$ python -q
>>> import numpy as np
>>> import numpy.linalg as la
>>> np.set_printoptions(precision=3, suppress=True, linewidth=160, sign=" ")
>>> data = np.load("arr.npy")
>>> data
array([[ 0,  0,  1,  0,  0,  0,  0,  0,  0,  1,  1,  1,  1],
       [ 0,  0,  0,  0,  0,  0,  1,  0,  0,  0,  0,  0,  0],
       [ 1,  0,  0,  0,  0,  1,  0,  0,  0,  1,  1,  1,  1],
       [ 0,  0,  0,  0,  1,  0,  0,  1,  1,  0,  0,  0,  0],
       [ 0,  0,  0,  1,  0,  0,  0,  1,  1,  0,  0,  0,  0],
       [ 0,  0,  1,  0,  0,  0,  0,  0,  0,  1,  1,  1,  1],
       [ 0,  1,  0,  0,  0,  0,  0,  0,  0,  0,  0,  0,  0],
       [ 0,  0,  0,  1,  1,  0,  0,  0,  0,  0,  0,  0,  0],
       [ 0,  0,  0,  1,  1,  0,  0,  0,  0,  0,  0,  0,  0],
       [ 1,  0,  1,  0,  0,  1,  0,  0,  0,  0,  1,  1,  1],
       [ 1,  0,  1,  0,  0,  1,  0,  0,  0,  1,  0,  1,  1],
       [ 1,  0,  1,  0,  0,  1,  0,  0,  0,  1,  1,  0,  1],
       [ 1,  0,  1,  0,  0,  1,  0,  0,  0,  1,  1,  1,  0]])
>>> # rank 11
>>> np.allclose(data @ data.T, data.T @ data)
True
>>> np.round(np.abs(la.eigvals(data)).max(), 3)
np.float64(5.742)
>>> np.round(la.det(data), 3)
np.float64(0.0)
>>> print(np.round(np.sort(la.eigvals(data).real), 3) + 0)
[-1.742 -1.562 -1.    -1.    -1.    -1.    -1.    -1.     0.     0.     1.     2.562  5.742]
>>> rng = np.random.default_rng(1436)
>>> mat = np.eye(12, dtype=int)[rng.permutation(12)]
>>> mat
array([[ 0,  0,  0,  0,  0,  0,  0,  0,  1,  0,  0,  0],
       [ 0,  0,  0,  0,  0,  0,  0,  1,  0,  0,  0,  0],
       [ 0,  0,  0,  1,  0,  0,  0,  0,  0,  0,  0,  0],
       [ 0,  1,  0,  0,  0,  0,  0,  0,  0,  0,  0,  0],
       [ 0,  0,  0,  0,  1,  0,  0,  0,  0,  0,  0,  0],
       [ 0,  0,  1,  0,  0,  0,  0,  0,  0,  0,  0,  0],
       [ 0,  0,  0,  0,  0,  0,  0,  0,  0,  1,  0,  0],
       [ 0,  0,  0,  0,  0,  0,  0,  0,  0,  0,  0,  1],
       [ 1,  0,  0,  0,  0,  0,  0,  0,  0,  0,  0,  0],
       [ 0,  0,  0,  0,  0,  1,  0,  0,  0,  0,  0,  0],
       [ 0,  0,  0,  0,  0,  0,  0,  0,  0,  0,  1,  0],
       [ 0,  0,  0,  0,  0,  0,  1,  0,  0,  0,  0,  0]])
>>> x0 = np.array([-1, 2, -2, 0, 1, -1, 2, -2, -2, -2, 0, 0])
>>> [p for p in range(1, 25) if np.allclose(la.matrix_power(mat, p), np.eye(12))]
[8, 16, 24]
>>> print(np.sort(np.abs(np.degrees(np.angle(la.eigvals(mat))))))
[   0.    0.    0.    0.   45.   45.   90.   90.  135.  135.  180.  180.]
>>> la.inv(mat)
array([[ 0.,  0.,  0.,  0.,  0.,  0.,  0.,  0.,  1.,  0.,  0.,  0.],
       [ 0.,  0.,  0.,  1.,  0.,  0.,  0.,  0.,  0.,  0.,  0.,  0.],
       [ 0.,  0.,  0.,  0.,  0.,  1.,  0.,  0.,  0.,  0.,  0.,  0.],
       [ 0.,  0.,  1.,  0.,  0.,  0.,  0.,  0.,  0.,  0.,  0.,  0.],
       [ 0.,  0.,  0.,  0.,  1.,  0.,  0.,  0.,  0.,  0.,  0.,  0.],
       [ 0.,  0.,  0.,  0.,  0.,  0.,  0.,  0.,  0.,  1.,  0.,  0.],
       [ 0.,  0.,  0.,  0.,  0.,  0.,  0.,  0.,  0.,  0.,  0.,  1.],
       [ 0.,  1.,  0.,  0.,  0.,  0.,  0.,  0.,  0.,  0.,  0.,  0.],
       [ 1.,  0.,  0.,  0.,  0.,  0.,  0.,  0.,  0.,  0.,  0.,  0.],
       [ 0.,  0.,  0.,  0.,  0.,  0.,  1.,  0.,  0.,  0.,  0.,  0.],
       [ 0.,  0.,  0.,  0.,  0.,  0.,  0.,  0.,  0.,  0.,  1.,  0.],
       [ 0.,  0.,  0.,  0.,  0.,  0.,  0.,  1.,  0.,  0.,  0.,  0.]])
